$ ipython --no-banner

In [1]: import numpy as np

In [2]: from numpy import linalg as LA

In [3]: np.set_printoptions(suppress=True, linewidth=160)

In [4]: K = np.load("out13.npy")

In [5]: K
Out[5]: 
array([[-1,  0,  0,  1,  0,  0,  0,  0,  0,  0],
       [ 0, -1, -3,  0, -1,  0, -2,  0, -3,  2],
       [ 0,  1,  1,  0,  1,  0, -2, -2,  1,  0],
       [ 1,  0,  0,  3,  0, -2,  0,  0,  0,  0],
       [ 0,  1,  3,  0, -3,  0,  2,  0,  1, -2],
       [ 1,  0,  0, -3,  0,  3,  0,  0,  0,  0],
       [ 0, -2,  3,  0,  0,  0,  0,  1, -1,  3],
       [ 0,  1,  1,  0,  1,  0,  0,  0,  3,  2],
       [ 0,  1,  2,  0, -2,  0, -3,  1,  3,  1],
       [ 0,  2,  1,  0, -1,  0,  3,  3, -3,  1]])

In [6]: # splits into 2 blocks

In [7]: M2 = K ** -1
Traceback (most recent call last):
  Cell In[7], line 1
    M2 = K ** -1
ValueError: Integers to negative integer powers are not allowed.


In [8]: M2 = LA.inv(K)

In [9]: print(np.allclose(M2, K.T))
False

In [10]: np.round(LA.det(K) * M2, 2)
Out[10]: 
array([[-35328.,     -0.,     -0.,  35328.,     -0.,  23552.,     -0.,     -0.,     -0.,     -0.],
       [    -0.,   4096.,  21504.,     -0.,   1024.,     -0., -14336.,   8192.,   2048.,  18432.],
       [     0., -11520.,  14592.,      0.,   1536.,      0.,  13824., -11264.,   3072.,   4096.],
       [ 58880.,      0.,      0.,  35328.,      0.,  23552.,      0.,      0.,      0.,      0.],
       [    -0., -21760.,   7936.,     -0., -24576.,     -0.,   2560.,  -8192.,  -2048.,   5120.],
       [ 70656.,      0.,      0.,  23552.,      0.,  47104.,      0.,      0.,      0.,      0.],
       [    -0.,   4352., -11008.,     -0.,  14336.,     -0.,   -512.,  20480., -18432.,  -1024.],
       [     0., -20736., -22016.,      0., -24320.,      0.,  -1024., -17920.,  22016.,   9728.],
       [    -0.,  -3584., -15872.,     -0.,   2048.,     -0.,  -5120.,  16384.,   4096., -10240.],
       [     0.,  19968.,   1792.,      0.,   7936.,      0.,   6656.,  28160.,  -7680.,   1536.]])

In [11]: np.round(K @ M2, 2) + 0
Out[11]: 
array([[1., 0., 0., 0., 0., 0., 0., 0., 0., 0.],
       [0., 1., 0., 0., 0., 0., 0., 0., 0., 0.],
       [0., 0., 1., 0., 0., 0., 0., 0., 0., 0.],
       [0., 0., 0., 1., 0., 0., 0., 0., 0., 0.],
       [0., 0., 0., 0., 1., 0., 0., 0., 0., 0.],
       [0., 0., 0., 0., 0., 1., 0., 0., 0., 0.],
       [0., 0., 0., 0., 0., 0., 1., 0., 0., 0.],
       [0., 0., 0., 0., 0., 0., 0., 1., 0., 0.],
       [0., 0., 0., 0., 0., 0., 0., 0., 1., 0.],
       [0., 0., 0., 0., 0., 0., 0., 0., 0., 1.]])

In [12]: np.allclose(K @ K.T, K.T @ K)
Out[12]: False

In [13]: np.round(np.sort(np.abs(LA.eigvals(K))), 2)
Out[13]: array([1.  , 1.46, 2.73, 2.73, 3.98, 3.98, 4.28, 4.28, 5.43, 5.46])

In [14]: print((K - K.T) / 2)
[[ 0.   0.   0.   0.   0.  -0.5  0.   0.   0.   0. ]
 [ 0.   0.  -2.   0.  -1.   0.   0.  -0.5 -2.   0. ]
 [ 0.   2.   0.   0.  -1.   0.  -2.5 -1.5 -0.5 -0.5]
 [ 0.   0.   0.   0.   0.   0.5  0.   0.   0.   0. ]
 [ 0.   1.   1.   0.   0.   0.   1.  -0.5  1.5 -0.5]
 [ 0.5  0.   0.  -0.5  0.   0.   0.   0.   0.   0. ]
 [ 0.   0.   2.5  0.  -1.   0.   0.   0.5  1.   0. ]
 [ 0.   0.5  1.5  0.   0.5  0.  -0.5  0.   1.  -0.5]
 [ 0.   2.   0.5  0.  -1.5  0.  -1.  -1.   0.   2. ]
 [ 0.   0.   0.5  0.   0.5  0.   0.   0.5 -2.   0. ]]

In [15]: np.round(LA.det(K), 2)
Out[15]: np.float64(94208.0)

In [16]: np.trace(K)
Out[16]: np.int64(6)

In [17]: K.inv()
Traceback (most recent call last):
  Cell In[17], line 1
    K.inv()
AttributeError: 'numpy.ndarray' object has no attribute 'inv'


In [18]: print(np.allclose(K, K.T))
False
